$ python -q
>>> import numpy as np
>>> import numpy.linalg as la
>>> np.set_printoptions(precision=2, suppress=True, linewidth=120)
>>> rnd = lambda a: np.round(a, 2) + 0
>>> arr = np.loadtxt("out15.csv", delimiter=",")
>>> print(arr)
[[5. 1. 1. 1. 1. 1. 1. 1. 1. 1. 1.]
 [1. 5. 1. 1. 1. 1. 1. 1. 1. 1. 1.]
 [1. 1. 5. 1. 1. 1. 1. 1. 1. 1. 1.]
 [1. 1. 1. 5. 1. 1. 1. 1. 1. 1. 1.]
 [1. 1. 1. 1. 5. 1. 1. 1. 1. 1. 1.]
 [1. 1. 1. 1. 1. 5. 1. 1. 1. 1. 1.]
 [1. 1. 1. 1. 1. 1. 5. 1. 1. 1. 1.]
 [1. 1. 1. 1. 1. 1. 1. 5. 1. 1. 1.]
 [1. 1. 1. 1. 1. 1. 1. 1. 5. 1. 1.]
 [1. 1. 1. 1. 1. 1. 1. 1. 1. 5. 1.]
 [1. 1. 1. 1. 1. 1. 1. 1. 1. 1. 5.]]
>>> # equal to its transpose
>>> x0 = np.array([-2, 5, -4, -5, 3, 1, -4, -5, 5, 4, -3])
>>> a = np.maximum(arr @ x0, 0)
>>> print(np.maximum(arr @ x0, 0) - np.maximum(-arr @ x0, 0))
[-13.  15. -21. -25.   7.  -1. -21. -25.  15.  11. -17.]
>>> print(arr.T @ a)
[ 48. 108.  48.  48.  76.  48.  48.  48. 108.  92.  48.]
>>> print(np.maximum(arr @ (3 * x0), 0))
[ 0. 45.  0.  0. 21.  0.  0.  0. 45. 33.  0.]
>>> rng = np.random.default_rng(77)
>>> A = np.eye(6, dtype=int)[rng.permutation(6)] * np.array([-4, -3, 1, -5, 5, 2])
>>> print(A)
[[ 0  0  0  0  5  0]
 [ 0  0  0  0  0  2]
 [-4  0  0  0  0  0]
 [ 0  0  0 -5  0  0]
 [ 0  0  1  0  0  0]
 [ 0 -3  0  0  0  0]]
>>> print((A - A.T) / 2)
[[ 0.   0.   2.   0.   2.5  0. ]
 [ 0.   0.   0.   0.   0.   2.5]
 [-2.   0.   0.   0.  -0.5  0. ]
 [ 0.   0.   0.   0.   0.   0. ]
 [-2.5  0.   0.5  0.   0.   0. ]
 [ 0.  -2.5  0.   0.   0.   0. ]]
>>> print(np.allclose(A @ A.T, A.T @ A))
False
>>> print(rnd(np.abs(la.eigvals(A)).max()))
5.0
>>> print(np.unravel_index(np.abs(A).argmax(), A.shape))
(np.int64(0), np.int64(4))
>>> print(rnd(la.norm(A)))
8.94
>>> A[:, 6]
Traceback (most recent call last):
  File "<python-input-20>", line 1, in <module>
    A[:, 6]
    ~^^^^^^
IndexError: index 6 is out of bounds for axis 1 with size 6
>>> print(rnd(A.mean(axis=0)))
[-0.67 -0.5   0.17 -0.83  0.83  0.33]
>>> print(np.diff(A, axis=0))
[[ 0  0  0  0 -5  2]
 [-4  0  0  0  0 -2]
 [ 4  0  0 -5  0  0]
 [ 0  0  1  5  0  0]
 [ 0 -3 -1  0  0  0]]
>>> print(A - A[0])
[[ 0  0  0  0  0  0]
 [ 0  0  0  0 -5  2]
 [-4  0  0  0 -5  0]
 [ 0  0  0 -5 -5  0]
 [ 0  0  1  0 -5  0]
 [ 0 -3  0  0 -5  0]]
>>> W1 = np.array([[-2, 2, -1],
...     [-5, -6, -2],
...     [-7, -1, 1],
...     [-7, -6, 4],
...     [-3, 2, 4],
...     [9, 2, -2]])
>>> coef = np.array([1, 1, 2])
>>> H = np.maximum(A @ W1 + coef, 0)
>>> print(la.matrix_rank(H))
3
>>> print((H > 0).astype(int))
[[0 1 1]
 [1 1 0]
 [1 0 1]
 [1 1 0]
 [0 0 1]
 [1 1 1]]
>>> basis = np.array([[3, 0, -2], [4, 1, 0], [2, 1, 4]])
>>> print(W1 @ basis)
[[  0   1   0]
 [-43  -8   2]
 [-23   0  18]
 [-37  -2  30]
 [  7   6  22]
 [ 31   0 -26]]
>>> z = rng.permutation(6)
>>> B = A[:, z] * rng.choice([-1, 1], 6)
>>> print(B)
[[ 0  0  0  5  0  0]
 [ 0  0  0  0  0 -2]
 [ 0  0  0  0  4  0]
 [ 0  5  0  0  0  0]
 [ 0  0 -1  0  0  0]
 [-3  0  0  0  0  0]]
>>> Uu, _, Vt = la.svd(A.T @ B)
>>> print(Uu @ Vt)
[[ 0.  0.  0.  0. -1.  0.]
 [ 1.  0.  0.  0.  0.  0.]
 [ 0.  0. -1.  0.  0.  0.]
 [ 0. -1.  0.  0.  0.  0.]
 [ 0.  0.  0.  1.  0.  0.]
 [ 0.  0.  0.  0.  0. -1.]]
>>> print(rnd(la.lstsq(A, B)[0]))
[[ 0.  0.  0.  0. -1.  0.]
 [ 1.  0.  0.  0.  0.  0.]
 [ 0.  0. -1.  0.  0.  0.]
 [ 0. -1.  0.  0.  0.  0.]
 [ 0.  0.  0.  1.  0.  0.]
 [ 0.  0.  0.  0.  0. -1.]]
>>> mat = np.load("layer4.npy")
>>> print(rnd(mat))
[[ 1.    0.    0.    0.    0.    0.    0.    0.    0.  ]
 [ 0.    1.    0.    0.    0.    0.    0.    0.    0.  ]
 [ 0.    0.    0.87  0.    0.    0.5   0.    0.    0.  ]
 [ 0.    0.    0.    1.    0.    0.    0.    0.    0.  ]
 [ 0.    0.    0.    0.    1.    0.    0.    0.    0.  ]
 [ 0.    0.   -0.5   0.    0.    0.87  0.    0.    0.  ]
 [ 0.    0.    0.    0.    0.    0.    1.    0.    0.  ]
 [ 0.    0.    0.    0.    0.    0.    0.    1.    0.  ]
 [ 0.    0.    0.    0.    0.    0.    0.    0.    1.  ]]
>>> # 8 blocks once reordered
>>> z = rng.permutation(9)
>>> print(z)
[7 3 2 4 5 6 1 8 0]
>>> B = mat[z][:, z]
>>> print(np.allclose(B, mat))
False
>>> print(rnd(np.trace(B)))
8.73
>>> print(rnd(B))
[[ 1.    0.    0.    0.    0.    0.    0.    0.    0.  ]
 [ 0.    1.    0.    0.    0.    0.    0.    0.    0.  ]
 [ 0.    0.    0.87  0.    0.5   0.    0.    0.    0.  ]
 [ 0.    0.    0.    1.    0.    0.    0.    0.    0.  ]
 [ 0.    0.   -0.5   0.    0.87  0.    0.    0.    0.  ]
 [ 0.    0.    0.    0.    0.    1.    0.    0.    0.  ]
 [ 0.    0.    0.    0.    0.    0.    1.    0.    0.  ]
 [ 0.    0.    0.    0.    0.    0.    0.    1.    0.  ]
 [ 0.    0.    0.    0.    0.    0.    0.    0.    1.  ]]
>>> print(rnd(la.det(B)), rnd(la.det(mat[z])))
1.0 1.0
>>> print(rnd(np.diag(B)))
[1.   1.   0.87 1.   0.87 1.   1.   1.   1.  ]
>>> x0 = np.array([-3, -3, -1, -1, 0, 2, -3, 4, -2])
>>> print(rnd(np.sort(np.abs(np.degrees(np.angle(la.eigvals(B)))))))
[ 0.  0.  0.  0.  0.  0.  0. 30. 30.]
>>> print([p for p in range(1, 25) if np.allclose(la.matrix_power(B, p), np.eye(9))])
[12, 24]
>>> print(rnd(la.inv(B)))
[[ 1.    0.    0.    0.    0.    0.    0.    0.    0.  ]
 [ 0.    1.    0.    0.    0.    0.    0.    0.    0.  ]
 [ 0.    0.    0.87  0.   -0.5   0.    0.    0.    0.  ]
 [ 0.    0.    0.    1.    0.    0.    0.    0.    0.  ]
 [ 0.    0.    0.5   0.    0.87  0.    0.    0.    0.  ]
 [ 0.    0.    0.    0.    0.    1.    0.    0.    0.  ]
 [ 0.    0.    0.    0.    0.    0.    1.    0.    0.  ]
 [ 0.    0.    0.    0.    0.    0.    0.    1.    0.  ]
 [ 0.    0.    0.    0.    0.    0.    0.    0.    1.  ]]
>>> print(rnd(la.det(B)))
1.0
>>> print(rnd(B.T @ (B @ x0)))
[-3. -3. -1. -1.  0.  2. -3.  4. -2.]
>>> B = mat + rng.integers(-2, 3, (9, 1)) @ rng.integers(-2, 3, (1, 9))
>>> print(rnd(B))
[[ 1.   -2.   -2.   -2.   -2.   -2.    2.   -4.    0.  ]
 [ 0.    2.    1.    1.    1.    1.   -1.    2.    0.  ]
 [ 0.   -1.   -0.13 -1.   -1.   -0.5   1.   -2.    0.  ]
 [ 0.    2.    2.    3.    2.    2.   -2.    4.    0.  ]
 [ 0.    2.    2.    2.    3.    2.   -2.    4.    0.  ]
 [ 0.    2.    1.5   2.    2.    2.87 -2.    4.    0.  ]
 [ 0.   -2.   -2.   -2.   -2.   -2.    3.   -4.    0.  ]
 [ 0.    2.    2.    2.    2.    2.   -2.    5.    0.  ]
 [ 0.    2.    2.    2.    2.    2.   -2.    4.    1.  ]]
>>> print(la.matrix_rank(B - mat, tol=1e-8))
1
>>> x0 = np.array([0, 3, 3, 0, 1, 0, 1, 0, 2])
>>> target = B @ x0
>>> print(rnd(target))
[-12.    9.   -3.4  12.   13.   10.5 -11.   12.   14. ]
>>> print(rnd(la.solve(B, target + B[:, 7])))
[0. 3. 3. 0. 1. 0. 1. 1. 2.]
>>> print(rnd(la.solve(B, B[:, 8])))
[0. 0. 0. 0. 0. 0. 0. 0. 1.]
>>> print(arr @ np.ones(11))
[15. 15. 15. 15. 15. 15. 15. 15. 15. 15. 15.]
>>> print(rnd(np.sort(np.abs(np.fft.fft(arr[0])))), rnd(np.sort(la.svd(arr, compute_uv=False))))
[ 4.  4.  4.  4.  4.  4.  4.  4.  4.  4. 15.] [ 4.  4.  4.  4.  4.  4.  4.  4.  4.  4. 15.]
>>> print((arr @ arr)[0])
[35. 19. 19. 19. 19. 19. 19. 19. 19. 19. 19.]
